% python3 -q
>>> import numpy as np
>>> np.set_printoptions(precision=3, suppress=True, linewidth=160)
>>> rnd = lambda a: np.round(a, 3) + 0
>>> M = np.load("w.npy")
>>> M
array([[ 0,  0,  0,  0,  0],
       [ 9, 18, 10,  6,  9],
       [ 7,  7,  3,  8,  8],
       [ 0,  0,  0,  0,  0],
       [10, 11,  6, 11, 14],
       [ 9, 18, 10,  6,  9],
       [ 3,  4,  3,  3,  6],
       [ 7,  7,  3,  8,  8],
       [10, 11,  6, 11, 14],
       [ 0,  0,  0,  0,  0],
       [16, 14,  9,  2,  8],
       [ 0,  0,  0,  0,  0],
       [16, 16,  6,  8, 12],
       [ 0,  9,  7,  6,  5],
       [12, 13,  6,  3, 10],
       [ 9, 18, 10,  6,  9],
       [ 7,  5,  6,  2,  4],
       [ 9, 18, 10,  6,  9],
       [ 7, 14, 13,  8,  9],
       [ 0,  0,  0,  0,  0],
       [ 7,  7,  3,  8,  8],
       [ 7,  5,  6,  2,  4],
       [16, 16,  6,  8, 12],
       [14, 12,  9, 10, 12],
       [ 0,  9,  7,  6,  5],
       [ 7,  5,  6,  2,  4],
       [ 0,  0,  0,  0,  0],
       [10, 18, 16, 11, 15],
       [ 3,  4,  3,  3,  6],
       [ 9,  9,  3,  0,  4],
       [ 3,  4,  3,  3,  6],
       [ 7, 16, 10, 14, 13],
       [10,  9,  9,  5, 10]])
>>> # rows 0 and 3 are equal
>>> gram = np.cov(M, rowvar=False)
>>> rnd(np.linalg.eigvalsh(gram)[::-1])
array([94.446, 10.63 ,  8.997,  2.652,  0.74 ])
>>> rnd(np.polyfit(M[:, 1], M[:, 2], 1))
array([0.564, 0.654])
>>> rnd(np.corrcoef(M[:, 1], M[:, 2])[0, 1])
np.float64(0.864)
>>> np.argsort(-M.std(axis=0).round(6), kind="stable")
array([1, 0, 4, 2, 3])
>>> P = M @ np.linalg.solve(M.T @ M, M.T)
>>> rnd(np.linalg.eigvalsh(P))
array([0., 0., 0., 0., 0., 0., 0., 0., 0., 0., 0., 0., 0., 0., 0., 0., 0., 0., 0., 0., 0., 0., 0., 0., 0., 0., 0., 0., 1., 1., 1., 1., 1.])
>>> J = np.load("m.npy")
>>> J
array([[ 0.75,  2.55, -1.8 ,  0.  , -1.65],
       [-0.45, -1.53,  1.08,  0.  ,  0.99],
       [ 0.4 ,  1.36, -0.96,  0.  , -0.88],
       [ 0.25,  0.85, -0.6 ,  0.  , -0.55],
       [ 0.15,  0.51, -0.36,  0.  , -0.33],
       [ 0.7 ,  2.38, -1.68,  0.  , -1.54]])
>>> # looks like rank 1
>>> f, g = J[0], J[4]
>>> rnd(f @ f)
np.float64(13.028)
>>> pr = (f @ g) / (f @ f) * f
>>> rnd(np.outer(f, g))
array([[ 0.112,  0.382, -0.27 ,  0.   , -0.248],
       [ 0.382,  1.3  , -0.918,  0.   , -0.842],
       [-0.27 , -0.918,  0.648,  0.   ,  0.594],
       [ 0.   ,  0.   ,  0.   ,  0.   ,  0.   ],
       [-0.247, -0.841,  0.594,  0.   ,  0.544]])
>>> rnd(pr)
array([ 0.15,  0.51, -0.36,  0.  , -0.33])
>>> rnd((g - pr) @ f)
np.float64(0.0)
>>> rnd(np.linalg.norm(f + g) ** 2 + np.linalg.norm(f - g) ** 2)
np.float64(27.097)
>>> rnd(np.linalg.norm(J, 2) / np.linalg.norm(J))
np.float64(1.0)
>>> np.linalg.matrix_rank(J, rtol=0.1)
np.int64(1)
>>> Uu, sv, VT = np.linalg.svd(J)
>>> vecs = VT[:(sv > 1e-8).sum()]
>>> rng = np.random.default_rng(46)
>>> x0 = J[3] + 2 * J[4] + rng.integers(2) * np.eye(5)[3]
>>> rnd(x0)
array([ 0.55,  1.87, -1.32,  1.  , -1.21])
>>> np.linalg.matrix_rank(np.vstack([J, x0]))
np.int64(2)
>>> rnd(vecs.T @ vecs)
array([[ 0.043,  0.147, -0.104,  0.   , -0.095],
       [ 0.147,  0.499, -0.352,  0.   , -0.323],
       [-0.104, -0.352,  0.249,  0.   ,  0.228],
       [ 0.   ,  0.   ,  0.   ,  0.   ,  0.   ],
       [-0.095, -0.323,  0.228,  0.   ,  0.209]])
>>> np.allclose(vecs.T @ vecs @ x0, x0)
False
